>>> import numpy as np
>>> import numpy.linalg as la
>>> np.set_printoptions(suppress=True, linewidth=200)
>>> W0 = np.load("run7.npy")
>>> print(W0)
[[-5 -2 -4 -5  0]
 [ 5  5 -4  5  4]
 [ 2 -2 -2  4 -4]
 [-4  2 -4 -3  5]
 [ 2 -1  3  1  0]]
>>> q = W0.astype(float).copy()
>>> for j in range(5):
...     q[:, j] -= q[:, :j] @ (q[:, :j].T @ q[:, j])
...     q[:, j] /= la.norm(q[:, j])
... 
>>> np.round(q.T @ q, 4) + 0
array([[1., 0., 0., 0., 0.],
       [0., 1., 0., 0., 0.],
       [0., 0., 1., 0., 0.],
       [0., 0., 0., 1., 0.],
       [0., 0., 0., 0., 1.]])
>>> rng = np.random.default_rng(24)
>>> lab = rng.permutation(5)
>>> B = W0[:, lab] * rng.choice([-1, 1], 5)
>>> B
array([[-5,  4, -2,  0, -5],
       [ 5,  4,  5,  4,  5],
       [ 4,  2, -2, -4,  2],
       [-3,  4,  2,  5, -4],
       [ 1, -3, -1,  0,  2]])
>>> left, _, Vh = la.svd(W0.T @ B)
>>> lab
array([3, 2, 1, 4, 0])
>>> f, g = B[4], B[2]
>>> f @ f
np.int64(15)
>>> f @ g
np.int64(4)
>>> pr = (f @ g) / (f @ f) * f
>>> pr.round(4)
array([ 0.2667, -0.8   , -0.2667,  0.    ,  0.5333])
>>> np.outer(f, g)
array([[  4,   2,  -2,  -4,   2],
       [-12,  -6,   6,  12,  -6],
       [ -4,  -2,   2,   4,  -2],
       [  0,   0,   0,   0,   0],
       [  8,   4,  -4,  -8,   4]])
>>> la.matrix_rank(np.outer(f, g))
np.int64(1)
>>> round(float(la.norm(f + g) ** 2 + la.norm(f - g) ** 2), 4)
118.0
>>> B = W0 / np.sqrt((W0 ** 2).mean(axis=1, keepdims=True))
>>> np.round(W0 - W0.mean(axis=1, keepdims=True), 4)
array([[-1.8,  1.2, -0.8, -1.8,  3.2],
       [ 2. ,  2. , -7. ,  2. ,  1. ],
       [ 2.4, -1.6, -1.6,  4.4, -3.6],
       [-3.2,  2.8, -3.2, -2.2,  5.8],
       [ 1. , -2. ,  2. ,  0. , -1. ]])
>>> print(B[3].round(4))
[-1.069   0.5345 -1.069  -0.8018  1.3363]
>>> np.round(la.norm(B, axis=1), 4)
array([2.2361, 2.2361, 2.2361, 2.2361, 2.2361])
>>> arr = np.array([[-3, -4, -1, -4, -6, -6],
...     [-4, -5, -2, -5, -7, -7],
...     [-2, -3, 0, -3, -5, -5],
...     [1, 0, 3, 0, -2, -2],
...     [8, 7, 10, 7, 5, 5],
...     [5, 4, 7, 4, 2, 2]])
>>> # columns 1 and 3 are equal
>>> x = np.array([-1, 0, -1, 0, 0])
>>> rhs = W0 @ x
>>> rhs
array([ 9, -1,  0,  8, -5])
>>> np.round(la.solve(W0, rhs), 4) + 0
array([-1.,  0., -1.,  0.,  0.])
>>> left, s, Vh = la.svd(arr)
>>> np.argmax(s[:-1] / (s[1:] + 1e-6)) + 1
np.int64(2)
>>> print(s.round(4) + 0)
[26.2714 10.3834  0.      0.      0.      0.    ]
>>> B = left[:, :2] @ np.diag(s[:2]) @ Vh[:2]
>>> la.matrix_rank(B)
np.int64(2)
>>> round(float(la.norm(arr - B) / la.norm(arr)), 4)
0.0
>>> round(float(np.abs(arr - B).max()), 4)
0.0
>>> r = la.matrix_rank(arr)
>>> r
np.int64(2)
>>> null = la.svd(arr)[2][r:].T
>>> [int(la.matrix_rank(np.delete(arr, i, axis=0))) for i in range(6)]
[2, 2, 2, 2, 2, 2]
>>> null.shape
(6, 4)
>>> np.round(arr @ null, 4) + 0
array([[0., 0., 0., 0.],
       [0., 0., 0., 0.],
       [0., 0., 0., 0.],
       [0., 0., 0., 0.],
       [0., 0., 0., 0.],
       [0., 0., 0., 0.]])
>>> la.matrix_rank(arr.T @ arr), la.matrix_rank(arr @ arr.T)
(np.int64(2), np.int64(2))
>>> [int(la.matrix_rank(arr[:i])) for i in range(1, len(arr) + 1)]
[1, 2, 2, 2, 2, 2]
>>> [int(la.matrix_rank(arr[:, :j + 1])) for j in range(6)]
[1, 2, 2, 2, 2, 2]
>>> B = np.array([[3, 1, -3],
...     [3, -2, 0],
...     [-3, -2, -2],
...     [1, 1, -3],
...     [1, -2, -2],
...     [-1, 0, -1]])
>>> np.einsum("ij,ij->i", arr, arr)
array([114, 168,  72,  18, 312, 114])
>>> la.matrix_rank(np.vstack([arr, B.T]))
np.int64(5)
>>> la.matrix_rank(arr @ B)
np.int64(2)
>>> arr @ B
array([[-22,  15,  41],
       [-26,  19,  52],
       [-18,  11,  30],
       [ -6,  -1,  -3],
       [ 22, -29, -80],
       [ 10, -17, -47]])
>>> print(np.einsum("ik,kj->ji", arr, B))
[[-22 -26 -18  -6  22  10]
 [ 15  19  11  -1 -29 -17]
 [ 41  52  30  -3 -80 -47]]
>>> print(la.lstsq(arr[:-1].T, arr[-1])[2])
2
>>> np.round(arr @ la.pinv(arr) @ arr, 4) + 0
array([[-3., -4., -1., -4., -6., -6.],
       [-4., -5., -2., -5., -7., -7.],
       [-2., -3.,  0., -3., -5., -5.],
       [ 1.,  0.,  3.,  0., -2., -2.],
       [ 8.,  7., 10.,  7.,  5.,  5.],
       [ 5.,  4.,  7.,  4.,  2.,  2.]])
>>> m1 = np.array([[1, 2, 0, 2, 1],
...     [2, 1, 2, 0, 2],
...     [0, 2, 1, 2, 0],
...     [2, 0, 2, 1, 2],
...     [1, 2, 0, 2, 1]])
>>> # columns 0 and 4 are equal
>>> left, s, Vh = la.svd(m1)
>>> vecs = Vh[:(s > 1e-8).sum()]
>>> x = m1[3] + -3 * m1[0] + rng.integers(2) * np.eye(5)[0]
>>> x
array([ 0., -6.,  2., -5., -1.])
>>> np.allclose(vecs.T @ vecs @ x, x)
False
>>> la.matrix_rank(np.vstack([m1, x]))
np.int64(5)
>>> J = np.load("dump.npy")
>>> J
array([[ 0,  0,  0,  0],
       [ 0,  0,  0,  0],
       [ 0,  0,  0,  0],
       [-1, -2,  0, -3],
       [ 0,  0,  0,  0],
       [-3, -3,  1,  0],
       [ 0,  0,  0,  0],
       [-2, -1,  1,  3],
       [ 2,  2,  2, -3],
       [-3, -3,  1,  0],
       [-2,  0,  2,  1],
       [ 2,  2,  2, -3],
       [ 0,  0,  0,  0],
       [ 0,  0,  0,  0],
       [ 0,  0,  0,  0],
       [-1,  2,  2,  4],
       [ 0,  0,  0,  0],
       [ 0,  0,  0,  0],
       [-3, -3,  1,  0],
       [ 1,  4,  4,  1],
       [-1, -1,  3, -3],
       [ 0,  0,  0,  0],
       [ 0,  0,  0,  0],
       [ 0,  0,  0,  0],
       [ 0,  1,  1, -2]])
>>> # rows 0 and 1 are equal
>>> P = J @ la.solve(J.T @ J, J.T)
>>> print(np.round(la.eigvalsh(P), 4) + 0)
[0. 0. 0. 0. 0. 0. 0. 0. 0. 0. 0. 0. 0. 0. 0. 0. 0. 0. 0. 0. 0. 1. 1. 1. 1.]
>>> round(float(np.trace(P)), 4)
4.0
>>> np.allclose(P @ P, P)
True
>>> D = la.norm(J[:, None] - J[None], axis=-1)
>>> D[:5, :5].round(4)
array([[0.    , 0.    , 0.    , 3.7417, 0.    ],
       [0.    , 0.    , 0.    , 3.7417, 0.    ],
       [0.    , 0.    , 0.    , 3.7417, 0.    ],
       [3.7417, 3.7417, 3.7417, 0.    , 3.7417],
       [0.    , 0.    , 0.    , 3.7417, 0.    ]])
>>> np.unravel_index(D.round(6).argmax(), D.shape)
(np.int64(5), np.int64(19))
>>> np.flatnonzero(D[17] < D.mean() / 2)
array([ 0,  1,  2,  4,  6, 12, 13, 14, 16, 17, 21, 22, 23])
>>> np.round(la.norm(J, axis=1), 4)
array([0.    , 0.    , 0.    , 3.7417, 0.    , 4.3589, 0.    , 3.873 , 4.5826, 4.3589, 3.    , 4.5826, 0.    , 0.    , 0.    , 5.    , 0.    , 0.    , 4.3589, 5.831 , 4.4721, 0.    , 0.    , 0.    ,
       2.4495])
>>> la.matrix_rank(D ** 2)
np.int64(6)
>>> cen = J - J.mean(axis=0)
>>> vecs = la.svd(cen)[2][:3]
>>> B = cen - cen @ vecs.T @ vecs
>>> la.norm(B, axis=1).round(6).argmax()
np.int64(24)
>>> np.round((cen @ vecs.T).std(axis=0), 4)
array([1.9995, 1.6576, 1.1023])
>>> np.round(B.std(axis=0), 4)
array([0.1371, 0.1158, 0.0698, 0.0491])
>>> np.round(np.cov(cen @ vecs.T, rowvar=False), 4) + 0
array([[4.1644, 0.    , 0.    ],
       [0.    , 2.8621, 0.    ],
       [0.    , 0.    , 1.2657]])
>>> print(round(la.norm(B) / la.norm(cen), 4))
0.0703
>>> cen = J - J.mean(axis=0)
>>> left, s, Vh = la.svd(cen, full_matrices=False)
>>> s.round(4)
array([9.9973, 8.2879, 5.5114, 0.9936])
>>> np.abs(Vh[0]).argmax()
np.int64(1)
>>> np.abs(left[:, 0]).argmax()
np.int64(19)
>>> np.round(s ** 2 / (s ** 2).sum(), 4)
array([0.4997, 0.3435, 0.1519, 0.0049])
>>> A = np.array([[3.0, 1.0], [1.0, 3.0]])
>>> np.einsum("ii->", A)
np.float64(6.0)
>>> np.round(la.eigvals(A), 4)
array([4., 2.])
>>> np.poly(A)
array([ 1., -6.,  8.])
>>> Lm = la.cholesky(A)
>>> print(la.eigvalsh(A).min() > 0)
True
>>> print(np.round(np.prod(np.diag(Lm)) ** 2, 4), round(la.det(A), 4))
8.0 8.0
>>> print(np.round(Lm @ Lm.T, 4))
[[3. 1.]
 [1. 3.]]
>>> Lm.round(4)
array([[1.7321, 0.    ],
       [0.5774, 1.633 ]])
>>> lab = rng.permutation(2)
>>> B = Lm[:, lab] * rng.choice([-1, 1], 2)
>>> B.round(4)
array([[-0.    , -1.7321],
       [-1.633 , -0.5774]])
>>> left, _, Vh = la.svd(Lm.T @ B)
>>> np.round(la.lstsq(Lm, B)[0], 4) + 0
array([[ 0., -1.],
       [-1.,  0.]])
>>> np.round(left @ Vh, 4) + 0
array([[ 0., -1.],
       [-1.,  0.]])
>>> lab
array([1, 0])
>>> np.round(la.det(B), 4)
np.float64(-2.8284)
>>> np.round(B @ B, 4)
array([[2.8284, 1.    ],
       [0.9428, 3.1618]])
>>> np.allclose(B @ B.T, B.T @ B)
False
>>> X = np.array([[-1, 0, -3],
...     [-2, -3, 1],
...     [-2, -2, -2],
...     [2, 0, 2],
...     [-2, 0, 0],
...     [2, 3, 0]])
>>> X[:, 0] = 4 * X[:, 2]
>>> X
array([[-12,   0,  -3],
       [  4,  -3,   1],
       [ -8,  -2,  -2],
       [  8,   0,   2],
       [  0,   0,   0],
       [  0,   3,   0]])
>>> r = la.matrix_rank(X)
>>> r
np.int64(2)
>>> null = la.svd(X)[2][r:].T
>>> np.round(null @ null.T, 4) + 0
array([[ 0.0588,  0.    , -0.2353],
       [ 0.    ,  0.    ,  0.    ],
       [-0.2353,  0.    ,  0.9412]])
>>> la.matrix_rank(X.T @ X), la.matrix_rank(X @ X.T)
(np.int64(2), np.int64(2))
>>> np.allclose(X @ null, 0)
True
>>> [int(la.matrix_rank(X[:i])) for i in range(1, len(X) + 1)]
[1, 2, 2, 2, 2, 2]
>>> th = np.radians(135)
>>> R = np.eye(3)
>>> R[0, 0] = R[2, 2] = np.cos(th)
>>> R[0, 2], R[2, 0] = -np.sin(th), np.sin(th)
>>> R.round(4)
array([[-0.7071,  0.    , -0.7071],
       [ 0.    ,  1.    ,  0.    ],
       [ 0.7071,  0.    , -0.7071]])
>>> B = X @ R.T
>>> np.round(np.abs(B - X).max(axis=0), 4)
array([22.6066,  0.    ,  3.364 ])
>>> np.allclose(X @ X.T, B @ B.T)
True
>>> print(np.round(la.det(R), 4), round(float(np.trace(R)), 4))
1.0 -0.4142
>>> B.round(4)
array([[10.6066,  0.    , -6.364 ],
       [-3.5355, -3.    ,  2.1213],
       [ 7.0711, -2.    , -4.2426],
       [-7.0711,  0.    ,  4.2426],
       [ 0.    ,  0.    ,  0.    ],
       [ 0.    ,  3.    ,  0.    ]])
>>> np.round(la.svd(X, compute_uv=False), 4) + 0, np.round(la.svd(B, compute_uv=False), 4) + 0
(array([17.4946,  4.684 ,  0.    ]), array([17.4946,  4.684 ,  0.    ]))
>>> F = np.minimum.outer(np.arange(1, 4), np.arange(1, 4)) * -1
>>> F
array([[-1, -1, -1],
       [-1, -2, -2],
       [-1, -2, -3]])
>>> # symmetric, so the eigenvalues are real
>>> (W0 + W0.T) / 2
array([[-5. ,  1.5, -1. , -4.5,  1. ],
       [ 1.5,  5. , -3. ,  3.5,  1.5],
       [-1. , -3. , -2. ,  0. , -0.5],
       [-4.5,  3.5,  0. , -3. ,  3. ],
       [ 1. ,  1.5, -0.5,  3. ,  0. ]])
>>> np.round(la.det(W0), 4)
np.float64(1064.0)
>>> print(W0 @ W0)
[[ 27  -2  56  14 -17]
 [-20  29 -40 -27  61]
 [-48   2 -24 -44  20]
 [ 44  15  43  28   9]
 [-13 -13 -14  -6 -11]]
>>> print(np.trace(W0))
-5
>>> round(np.abs(la.eigvals(W0)).max(), 4)
np.float64(8.0652)
>>> print(np.allclose(W0, W0.T))
False
>>> P = np.triu(np.array([[8, 8, 2], [5, 7, 1], [3, 2, 7]]), 1) + np.eye(3)
>>> B = P @ F @ la.inv(P)
>>> round(la.det(B), 4)
np.float64(-1.0)
>>> P @ F - F @ P
array([[-10., -12., -19.],
       [ -1.,   6.,   1.],
       [  0.,   8.,   4.]])
>>> w, vecs = la.eigh(F)
>>> x = np.array([3, 1, 0])
>>> np.round(la.eigvalsh(F[1:, 1:]), 4)
array([-4.5616, -0.4384])
>>> np.abs(F).sum(axis=1).max(), round(float(np.abs(w).max()), 4)
(np.int64(6), 5.0489)
>>> cov = F.T @ F
>>> np.allclose(cov, cov.T)
True
>>> la.matrix_rank(cov)
np.int64(3)
>>> w, vecs = la.eigh(F)
>>> np.round(la.eigvalsh(F @ F), 4)
array([ 0.0949,  0.4136, 25.4916])
>>> np.round(vecs.T @ vecs, 4) + 0
array([[1., 0., 0.],
       [0., 1., 0.],
       [0., 0., 1.]])
>>> print(round(w.sum(), 4), np.trace(F))
-6.0 -6
>>> np.round(vecs.T @ F @ vecs, 4) + 0
array([[-5.0489,  0.    ,  0.    ],
       [ 0.    , -0.6431,  0.    ],
       [ 0.    ,  0.    , -0.308 ]])
>>> print((w > 1e-8).sum(), (w < -1e-8).sum())
0 3
>>> np.round(la.svd(F, compute_uv=False), 4)
array([5.0489, 0.6431, 0.308 ])
>>> feats = np.loadtxt("out16.csv", delimiter=",")
>>> feats
array([[-1.,  0.],
       [ 0.,  1.]])
>>> # symmetric
>>> T = np.stack([F, 2 * F, F[::-1]])
>>> print(la.matrix_rank(T))
[3 3 3]
>>> T.sum(axis=0)
array([[ -4,  -5,  -6],
       [ -4,  -8,  -8],
       [ -4,  -7, -10]])
>>> np.round(la.det(T), 4)
array([-1., -8.,  1.])
>>> la.matrix_rank(T.reshape(3, -1))
np.int64(2)
>>> T.shape
(3, 3, 3)
>>> q = feats.astype(float).copy()
>>> for j in range(2):
...     q[:, j] -= q[:, :j] @ (q[:, :j].T @ q[:, j])
...     q[:, j] /= la.norm(q[:, j])
... 
>>> q.T @ q
array([[1., 0.],
       [0., 1.]])
>>> q
array([[-1.,  0.],
       [ 0.,  1.]])
>>> q.T @ feats
array([[1., 0.],
       [0., 1.]])
>>> np.round(np.sort(la.eigvals(feats)), 4)
array([-1.,  1.])
>>> [int(la.matrix_rank(la.matrix_power(feats, p))) for p in range(1, 3)]
[2, 2]
>>> feats @ feats
array([[1., 0.],
       [0., 1.]])
>>> print(np.prod(np.diag(feats)), round(la.det(feats), 4))
-1.0 -1.0
